% ipython --no-banner

In [1]: import numpy as np

In [2]: from numpy import linalg as LA

In [3]: np.set_printoptions(precision=3, suppress=True, linewidth=120)

In [4]: M = np.array([[0, 0, 0, 2], [0, 0, 0, 0], [0, 2, 0, 0], [3, 0, 0, 0], [0, 0, 0, 5]])

In [5]: left, sigma, Vh = LA.svd(M)

In [6]: sigma
Out[6]: array([5.385, 3.   , 2.   , 0.   ])

In [7]: Y = left[:, :3] @ np.diag(sigma[:3]) @ Vh[:3]

In [8]: round(float(np.abs(M - Y).max()), 3)
Out[8]: 0.0

In [9]: round(float(LA.norm(M - Y, 2)), 3), sigma[3]
Out[9]: (0.0, np.float64(0.0))

In [10]: Y
Out[10]: 
array([[0., 0., 0., 2.],
       [0., 0., 0., 0.],
       [0., 2., 0., 0.],
       [3., 0., 0., 0.],
       [0., 0., 0., 5.]])

In [11]: print(LA.matrix_rank(Y))
3

In [12]: Y.T @ Y
Out[12]: 
array([[ 9.,  0.,  0.,  0.],
       [ 0.,  4.,  0.,  0.],
       [ 0.,  0.,  0.,  0.],
       [ 0.,  0.,  0., 29.]])

In [13]: Y @ Y.T
Out[13]: 
array([[ 4.,  0.,  0.,  0., 10.],
       [ 0.,  0.,  0.,  0.,  0.],
       [ 0.,  0.,  4.,  0.,  0.],
       [ 0.,  0.,  0.,  9.,  0.],
       [10.,  0.,  0.,  0., 25.]])

In [14]: LA.pinv(Y)
Out[14]: 
array([[0.   , 0.   , 0.   , 0.333, 0.   ],
       [0.   , 0.   , 0.5  , 0.   , 0.   ],
       [0.   , 0.   , 0.   , 0.   , 0.   ],
       [0.069, 0.   , 0.   , 0.   , 0.172]])

In [15]: M.sum(axis=0)
Out[15]: array([3, 2, 0, 7])

In [16]: M.sum(axis=1)
Out[16]: array([2, 0, 2, 3, 5])

In [17]: np.round(LA.norm(M), 3)
Out[17]: np.float64(6.481)

In [18]: np.count_nonzero(M)
Out[18]: np.int64(4)

In [19]: np.unravel_index(np.abs(M).argmax(), M.shape)
Out[19]: (np.int64(4), np.int64(3))

In [20]: M.shape
Out[20]: (5, 4)

In [21]: x0 = np.array([2, -2, 3, 0])

In [22]: h = np.maximum(M @ x0, 0)

In [23]: M * (h > 1e-9)[:, None]
Out[23]: 
array([[0, 0, 0, 0],
       [0, 0, 0, 0],
       [0, 0, 0, 0],
       [3, 0, 0, 0],
       [0, 0, 0, 0]])

In [24]: np.flatnonzero(h > 1e-9)
Out[24]: array([3])

In [25]: np.tanh(M @ x0)
Out[25]: array([ 0.   ,  0.   , -0.999,  1.   ,  0.   ])

In [26]: mat = np.load("case2.npy")

In [27]: mat
Out[27]: 
array([[2., 0., 0.],
       [3., 1., 0.],
       [0., 0., 2.]])

In [28]: np.einsum("ij,ji->", mat, mat)
Out[28]: np.float64(9.0)

In [29]: print(np.poly(mat))
[ 1. -5.  8. -4.]

In [30]: LA.eigvals(mat)
Out[30]: array([1., 2., 2.])

In [31]: np.prod(np.diag(mat)), np.round(LA.det(mat), 3)
Out[31]: (np.float64(4.0), np.float64(4.0))

In [32]: [int(LA.matrix_rank(LA.matrix_power(mat, p))) for p in range(1, 4)]
Out[32]: [3, 3, 3]

In [33]: np.sort(LA.eigvals(mat).real)
Out[33]: array([1., 2., 2.])

In [34]: print((mat != 0).astype(int))
[[1 0 0]
 [1 1 0]
 [0 0 1]]

In [35]: np.round(LA.det(mat), 3)
Out[35]: np.float64(4.0)

In [36]: J = np.array([[9.0, -2.0, -4.0, -3.0],
    ...:     [0.0, 0.0, 3.0, -3.0],
    ...:     [0.0, -1.0, -3.0, -1.0],
    ...:     [0.0, 2.0, 1.0, -2.0]])

In [37]: print(J @ J)
[[ 81. -20. -33. -11.]
 [  0.  -9. -12.   3.]
 [  0.   1.   5.   8.]
 [  0.  -5.   1.  -3.]]

In [38]: np.trace(J)
Out[38]: np.float64(4.0)

In [39]: (J - J.T) / 2
Out[39]: 
array([[ 0. , -1. , -2. , -1.5],
       [ 1. ,  0. ,  2. , -2.5],
       [ 2. , -2. ,  0. , -1. ],
       [ 1.5,  2.5,  1. ,  0. ]])

In [40]: (J + J.T) / 2
Out[40]: 
array([[ 9. , -1. , -2. , -1.5],
       [-1. ,  0. ,  1. , -0.5],
       [-2. ,  1. , -3. ,  0. ],
       [-1.5, -0.5,  0. , -2. ]])

In [41]: np.allclose(J, J.T)
Out[41]: False

In [42]: round(LA.det(J), 3)
Out[42]: np.float64(-243.0)

In [43]: LA.matrix_power(J, 2)
Out[43]: 
array([[ 81., -20., -33., -11.],
       [  0.,  -9., -12.,   3.],
       [  0.,   1.,   5.,   8.],
       [  0.,  -5.,   1.,  -3.]])

In [44]: print(np.allclose(J @ J.T, J.T @ J))
False

In [45]: np.sort(np.abs(LA.eigvals(J)))
Out[45]: array([2.751, 3.133, 3.133, 9.   ])

In [46]: assert J == J.T
Traceback (most recent call last):
  Cell In[46], line 1
    assert J == J.T
ValueError: The truth value of an array with more than one element is ambiguous. Use a.any() or a.all()
